In [1]: import numpy as np

In [2]: import numpy.linalg as la

In [3]: np.set_printoptions(precision=2, suppress=True, linewidth=120)

In [4]: def rd(a):
   ...:     return np.round(a, 2) + 0
   ...: 

In [5]: M = np.load("layer4.npy")

In [6]: print(M)
[[-1.  1.  0.  0.]
 [ 0. -1.  1.  0.]
 [ 0.  0. -1.  1.]
 [ 0.  0.  0. -1.]]

In [7]: vals, vecs = la.eig(M)

In [8]: print(rd(np.sort(la.eigvals(M.T))))
[-1. -1. -1. -1.]

In [9]: print(rd(np.sort(la.eigvals(M @ M))))
[1. 1. 1. 1.]

In [10]: print(M @ vecs[:, 0] - vals[0] * vecs[:, 0])
[0. 0. 0. 0.]

In [11]: print(np.trace(M))
-4.0

In [12]: print((M + M.T) / 2)
[[-1.   0.5  0.   0. ]
 [ 0.5 -1.   0.5  0. ]
 [ 0.   0.5 -1.   0.5]
 [ 0.   0.   0.5 -1. ]]

In [13]: U, sigma, vt = la.svd(M, full_matrices=False)

In [14]: print(rd(vt @ vt.T))
[[1. 0. 0. 0.]
 [0. 1. 0. 0.]
 [0. 0. 1. 0.]
 [0. 0. 0. 1.]]

In [15]: print(rd(U.T @ M @ vt.T))
[[1.88 0.   0.   0.  ]
 [0.   1.53 0.   0.  ]
 [0.   0.   1.   0.  ]
 [0.   0.   0.   0.35]]

In [16]: print(rd(U.T @ U))
[[1. 0. 0. 0.]
 [0. 1. 0. 0.]
 [0. 0. 1. 0.]
 [0. 0. 0. 1.]]

In [17]: print(np.einsum("ij,ji->", M, M))
4.0

In [18]: print(np.kron(np.eye(2, dtype=int), M))
[[-1.  1.  0.  0. -0.  0.  0.  0.]
 [ 0. -1.  1.  0.  0. -0.  0.  0.]
 [ 0.  0. -1.  1.  0.  0. -0.  0.]
 [ 0.  0.  0. -1.  0.  0.  0. -0.]
 [-0.  0.  0.  0. -1.  1.  0.  0.]
 [ 0. -0.  0.  0.  0. -1.  1.  0.]
 [ 0.  0. -0.  0.  0.  0. -1.  1.]
 [ 0.  0.  0. -0.  0.  0.  0. -1.]]

In [19]: print(rd(la.eigvals(M)))
[-1. -1. -1. -1.]

In [20]: print(np.poly(M))
[1. 4. 6. 4. 1.]

In [21]: print(np.einsum("ii->", M))
-4.0

In [22]: print(rd(la.det(2 * M)), rd(la.det(M)))
16.0 1.0

In [23]: X = np.load("w.npy")

In [24]: print(rd(X))
[[ 0.   -0.93  0.  ]
 [ 0.13  0.02  0.99]
 [ 0.19 -0.36  0.03]
 [-0.97 -0.07  0.14]]

In [25]: print(rd(X.T @ X))
[[1. 0. 0.]
 [0. 1. 0.]
 [0. 0. 1.]]

In [26]: print(rd(la.norm(X, axis=0)))
[1. 1. 1.]

In [27]: print(rd(la.svd(X, compute_uv=False)))
[1. 1. 1.]

In [28]: print(rd(la.pinv(X)))
[[ 0.    0.13  0.19 -0.97]
 [-0.93  0.02 -0.36 -0.07]
 [ 0.    0.99  0.03  0.14]]

In [29]: print(rd(X[:, 0] @ X[:, 1]))
0.0

In [30]: u, v = X[3], X[1]

In [31]: print(rd(u @ v))
0.01

In [32]: p = (u @ v) / (u @ u) * u

In [33]: print(rd(p))
[-0.01  0.    0.  ]

In [34]: print(rd(la.norm(u + v) ** 2 + la.norm(u - v) ** 2))
3.93

In [35]: rng = np.random.default_rng(81962)

In [36]: labels = rng.permutation(3)

In [37]: out = X[:, labels] * rng.choice([-1, 1], 3)

In [38]: print(rd(out))
[[ 0.   -0.93  0.  ]
 [-0.99  0.02  0.13]
 [-0.03 -0.36  0.19]
 [-0.14 -0.07 -0.97]]

In [39]: U, _, vt = la.svd(X.T @ out)

In [40]: print(rd(U @ vt))
[[ 0.  0.  1.]
 [ 0.  1.  0.]
 [-1.  0.  0.]]

In [41]: print(rd(la.lstsq(X, out)[0]))
[[ 0.  0.  1.]
 [ 0.  1.  0.]
 [-1.  0.  0.]]

In [42]: O, _ = la.qr(np.array([[0.3, 2.1, 1.7], [0.6, -0.4, 0.5], [0.8, -1.0, -0.3]]))

In [43]: data = -1 * O

In [44]: print(rd(data))
[[ 0.29 -0.95 -0.12]
 [ 0.57  0.07  0.81]
 [ 0.77  0.3  -0.57]]

In [45]: O = data.astype(float).copy()

In [46]: for j in range(3):
    ...:     O[:, j] -= O[:, :j] @ (O[:, :j].T @ O[:, j])
    ...:     O[:, j] /= la.norm(O[:, j])
    ...: 

In [47]: print(rd(O))
[[ 0.29 -0.95 -0.12]
 [ 0.57  0.07  0.81]
 [ 0.77  0.3  -0.57]]

In [48]: print(rd(O.T @ data))
[[1. 0. 0.]
 [0. 1. 0.]
 [0. 0. 1.]]

In [49]: out = la.inv(O)

In [50]: print(np.allclose(out, O.T))
True

In [51]: print(rd(la.inv(out)))
[[ 0.29 -0.95 -0.12]
 [ 0.57  0.07  0.81]
 [ 0.77  0.3  -0.57]]

In [52]: E = np.load("test18.npy")

In [53]: print(E)
[[-2  3 12  3]
 [ 2 -3  4  1]
 [ 3  2 -4 -1]]

In [54]: out = np.array([[-1, -2], [5, 3], [2, -1], [5, -5]])

In [55]: print(np.einsum("ij,ij->i", E, E))
[166  30  30]

In [56]: out @ E
Traceback (most recent call last):
  Cell In[56], line 1
    out @ E
ValueError: matmul: Input operand 1 has a mismatch in its core dimension 0, with gufunc signature (n?,k),(k,m?)->(n?,m?) (size 3 is different from 2)


In [57]: print(np.einsum("ik,kj->ji", E, out))
[[ 56  -4  -6]
 [-14 -22   9]]

In [58]: print(np.einsum("ij->j", E))
[ 3  2 12  3]

In [59]: print(out.T @ E.T)
[[ 56  -4  -6]
 [-14 -22   9]]

In [60]: print(np.vstack([E, out.T]).shape)
(5, 4)

In [61]: print(np.einsum("ik,kj->ij", E, out))
[[ 56 -14]
 [ -4 -22]
 [ -6   9]]

In [62]: vec = np.array([4, -3, -6, 1])

In [63]: print((E @ vec).argmax())
2

In [64]: print(E @ np.ones(4))
[16.  4.  0.]

In [65]: print(np.sign((E @ vec).round(6)))
[-1 -1  1]

In [66]: print(rd(E.mean(axis=0)))
[1.   0.67 4.   1.  ]

In [67]: print(np.diff(E, axis=0))
[[ 4 -6 -8 -2]
 [ 1  5 -8 -2]]

In [68]: print(rd(la.svd(E, compute_uv=False)))
[13.91  4.63  3.33]

In [69]: E[:, 4]
Traceback (most recent call last):
  Cell In[69], line 1
    E[:, 4]
IndexError: index 4 is out of bounds for axis 1 with size 4


In [70]: print(rd(la.norm(E)))
15.03

In [71]: print(np.unravel_index(np.abs(E).argmax(), E.shape))
(np.int64(0), np.int64(2))

In [72]: print(E.shape)
(3, 4)

In [73]: print(E.sum(axis=0))
[ 3  2 12  3]

In [74]: print(E - E[0])
[[  0   0   0   0]
 [  4  -6  -8  -2]
 [  5  -1 -16  -4]]
